% ipython --no-banner

In [1]: import numpy as np

In [2]: np.set_printoptions(precision=2, suppress=True, linewidth=120)

In [3]: def tidy(a):
   ...:     return np.round(a, 2) + 0
   ...: 

In [4]: F = np.load("data.npy")

In [5]: tidy(F)
Out[5]: 
array([[-0.74,  0.3 ,  0.4 , -0.11, -0.44],
       [ 0.22, -0.32,  0.22,  0.7 , -0.56],
       [-0.35,  0.32, -0.73,  0.5 ,  0.02],
       [-0.52, -0.64,  0.14,  0.23,  0.5 ],
       [ 0.13,  0.54,  0.49,  0.45,  0.49]])

In [6]: vec = np.array([0, 1, 0, 1, 3])

In [7]: np.linalg.norm(F @ vec) <= np.linalg.norm(F, 2) * np.linalg.norm(vec) + 1e-9
Out[7]: np.True_

In [8]: tidy(F * vec)
Out[8]: 
array([[ 0.  ,  0.3 ,  0.  , -0.11, -1.32],
       [ 0.  , -0.32,  0.  ,  0.7 , -1.69],
       [ 0.  ,  0.32,  0.  ,  0.5 ,  0.06],
       [ 0.  , -0.64,  0.  ,  0.23,  1.49],
       [ 0.  ,  0.54,  0.  ,  0.45,  1.48]])

In [9]: tidy(F @ np.ones(5))
Out[9]: array([-0.58,  0.25, -0.24, -0.3 ,  2.11])

In [10]: np.sign((F @ vec).round(6))
Out[10]: array([-1., -1.,  1.,  1.,  1.])

In [11]: tidy(F @ (2 * vec))
Out[11]: array([-2.24, -2.62,  1.75,  2.15,  4.94])

In [12]: (F @ vec).argmax()
Out[12]: np.int64(4)

In [13]: tidy(np.abs(np.linalg.eigvals(F)).max())
Out[13]: np.float64(1.0)

In [14]: tidy(np.sort(np.abs(np.linalg.eigvals(F))))
Out[14]: array([1., 1., 1., 1., 1.])

In [15]: tidy((F + F.T) / 2)
Out[15]: 
array([[-0.74,  0.26,  0.03, -0.31, -0.15],
       [ 0.26, -0.32,  0.27,  0.03, -0.01],
       [ 0.03,  0.27, -0.73,  0.32,  0.26],
       [-0.31,  0.03,  0.32,  0.23,  0.47],
       [-0.15, -0.01,  0.26,  0.47,  0.49]])

In [16]: tidy((F - F.T) / 2)
Out[16]: 
array([[ 0.  ,  0.04,  0.37,  0.21, -0.28],
       [-0.04,  0.  , -0.05,  0.67, -0.55],
       [-0.37,  0.05,  0.  ,  0.18, -0.24],
       [-0.21, -0.67, -0.18,  0.  ,  0.02],
       [ 0.28,  0.55,  0.24, -0.02,  0.  ]])

In [17]: np.allclose(F @ F.T, F.T @ F)
Out[17]: True

In [18]: A = np.arange(30).reshape(5, 6) + -2

In [19]: A
Out[19]: 
array([[-2, -1,  0,  1,  2,  3],
       [ 4,  5,  6,  7,  8,  9],
       [10, 11, 12, 13, 14, 15],
       [16, 17, 18, 19, 20, 21],
       [22, 23, 24, 25, 26, 27]])

In [20]: # null space of dimension 4

In [21]: r = np.linalg.matrix_rank(A)

In [22]: r
Out[22]: np.int64(2)

In [23]: N = np.linalg.svd(A)[2][r:].T

In [24]: np.allclose(A @ N, 0)
Out[24]: True

In [25]: [int(np.linalg.matrix_rank(A[:i])) for i in range(1, len(A) + 1)]
Out[25]: [1, 2, 2, 2, 2]

In [26]: [int(np.linalg.matrix_rank(A[:, :j + 1])) for j in range(6)]
Out[26]: [1, 2, 2, 2, 2, 2]

In [27]: U, s, Vt = np.linalg.svd(A)

In [28]: tidy(s)
Out[28]: array([83.11,  5.23,  0.  ,  0.  ,  0.  ])

In [29]: other = U[:, :2] @ np.diag(s[:2]) @ Vt[:2]

In [30]: tidy(np.abs(A - other).max())
Out[30]: np.float64(0.0)

In [31]: np.linalg.matrix_rank(A, rtol=0.05)
Out[31]: np.int64(2)

In [32]: tidy(other)
Out[32]: 
array([[-2., -1.,  0.,  1.,  2.,  3.],
       [ 4.,  5.,  6.,  7.,  8.,  9.],
       [10., 11., 12., 13., 14., 15.],
       [16., 17., 18., 19., 20., 21.],
       [22., 23., 24., 25., 26., 27.]])

In [33]: tidy(np.linalg.norm(A - other) / np.linalg.norm(A))
Out[33]: np.float64(0.0)

In [34]: J = np.loadtxt("block14.csv", delimiter=",")

In [35]: tidy(J)
Out[35]: 
array([[ -1.49, -25.97,  22.53,  13.44, -24.02, -19.75],
       [ -1.78, -23.35,  20.84,  12.82, -22.62, -17.95],
       [ -2.1 , -20.34,  18.87,  12.07, -20.97, -15.9 ],
       [ -2.31, -18.14,  17.4 ,  11.49, -19.72, -14.39],
       [ -2.87, -11.28,  12.62,   9.45, -15.49,  -9.72],
       [ -2.89, -10.95,  12.38,   9.34, -15.27,  -9.5 ],
       [ -2.64,  -0.64,   3.55,   4.33,  -6.2 ,  -2.24],
       [ -2.64,  -0.63,   3.54,   4.33,  -6.18,  -2.23],
       [ -2.49,  -0.19,   2.97,   3.87,  -5.46,  -1.86],
       [ -1.91,   0.61,   1.56,   2.56,  -3.47,  -1.03],
       [ -0.38,   0.27,   0.13,   0.4 ,  -0.51,  -0.18],
       [  2.77,  -0.25,   0.09,  -1.95,   2.68,   5.48],
       [  2.85,   0.06,   0.08,  -1.98,   2.78,   6.18],
       [  3.04,   1.43,  -0.05,  -2.  ,   3.08,   8.75],
       [  3.08,   2.77,  -0.22,  -1.96,   3.3 ,  10.94],
       [  2.85,   7.65,  -1.03,  -1.67,   3.87,  17.82],
       [  1.88,  16.61,  -2.86,  -1.02,   4.75,  28.88],
       [  0.05,  29.68,  -5.92,  -0.02,   5.97,  43.65]])

In [36]: # rows and columns are dependent

In [37]: tidy(J @ np.linalg.pinv(J) @ J)
Out[37]: 
array([[ -1.49, -25.97,  22.53,  13.44, -24.02, -19.75],
       [ -1.78, -23.35,  20.84,  12.82, -22.62, -17.95],
       [ -2.1 , -20.34,  18.87,  12.07, -20.97, -15.9 ],
       [ -2.31, -18.14,  17.4 ,  11.49, -19.72, -14.39],
       [ -2.87, -11.28,  12.62,   9.45, -15.49,  -9.72],
       [ -2.89, -10.95,  12.38,   9.34, -15.27,  -9.5 ],
       [ -2.64,  -0.64,   3.55,   4.33,  -6.2 ,  -2.24],
       [ -2.64,  -0.63,   3.54,   4.33,  -6.18,  -2.23],
       [ -2.49,  -0.19,   2.97,   3.87,  -5.46,  -1.86],
       [ -1.91,   0.61,   1.56,   2.56,  -3.47,  -1.03],
       [ -0.38,   0.27,   0.13,   0.4 ,  -0.51,  -0.18],
       [  2.77,  -0.25,   0.09,  -1.95,   2.68,   5.48],
       [  2.85,   0.06,   0.08,  -1.98,   2.78,   6.18],
       [  3.04,   1.43,  -0.05,  -2.  ,   3.08,   8.75],
       [  3.08,   2.77,  -0.22,  -1.96,   3.3 ,  10.94],
       [  2.85,   7.65,  -1.03,  -1.67,   3.87,  17.82],
       [  1.88,  16.61,  -2.86,  -1.02,   4.75,  28.88],
       [  0.05,  29.68,  -5.92,  -0.02,   5.97,  43.65]])

In [38]: tidy(np.linalg.norm(J, 1)), tidy(np.linalg.norm(J, np.inf))
Out[38]: (np.float64(216.45), np.float64(107.2))

In [39]: tidy(J[13] @ J[7])
Out[39]: np.float64(-56.3)

In [40]: Xc = J - J.mean(axis=0)

In [41]: U, s, Vt = np.linalg.svd(Xc, full_matrices=False)

In [42]: np.linalg.matrix_rank(Xc)
Out[42]: np.int64(3)

In [43]: (np.sign(U[:, 0]) == np.sign(U[0, 0])).astype(int)
Out[43]: array([1, 1, 1, 1, 1, 1, 1, 1, 0, 0, 0, 0, 0, 0, 0, 0, 0, 0])

In [44]: np.abs(Vt[0]).argmax()
Out[44]: np.int64(5)

In [45]: tidy(s)
Out[45]: array([105.08,  25.3 ,  13.97,   0.  ,   0.  ,   0.  ])

In [46]: U, s, Vt = np.linalg.svd(J)

In [47]: np.argmax(s[:-1] / (s[1:] + 1e-6)) + 1
Out[47]: np.int64(3)

In [48]: tidy(s)
Out[48]: array([108.42,  41.91,  14.5 ,   0.  ,   0.  ,   0.  ])

In [49]: other = U[:, :3] @ np.diag(s[:3]) @ Vt[:3]

In [50]: tidy(np.linalg.norm(J - other) / np.linalg.norm(J))
Out[50]: np.float64(0.0)

In [51]: tidy(np.abs(J - other).max())
Out[51]: np.float64(0.0)

In [52]: np.linalg.matrix_rank(J, rtol=0.05)
Out[52]: np.int64(3)

In [53]: np.linalg.matrix_rank(other)
Out[53]: np.int64(3)

In [54]: M = np.load("case2.npy")

In [55]: M
Out[55]: 
array([[1, 2, 3, 0, 0, 2],
       [2, 1, 2, 3, 0, 0],
       [0, 2, 1, 2, 3, 0],
       [0, 0, 2, 1, 2, 3],
       [3, 0, 0, 2, 1, 2],
       [2, 3, 0, 0, 2, 1]])

In [56]: # rows and columns are dependent

In [57]: other = np.array([[9, 5], [-6, 4], [-2, -2], [2, 8], [-7, -1], [-7, 5]])

In [58]: np.linalg.matrix_rank(M @ other)
Out[58]: np.int64(2)

In [59]: np.einsum("ij,ij->i", M, M)
Out[59]: array([18, 18, 18, 18, 18, 18])

In [60]: other.T @ M.T
Out[60]: 
array([[-23,  14, -31, -37,  10, -21],
       [ 17,  34,  19,  17,  40,  25]])

In [61]: M @ other
Out[61]: 
array([[-23,  17],
       [ 14,  34],
       [-31,  19],
       [-37,  17],
       [ 10,  40],
       [-21,  25]])
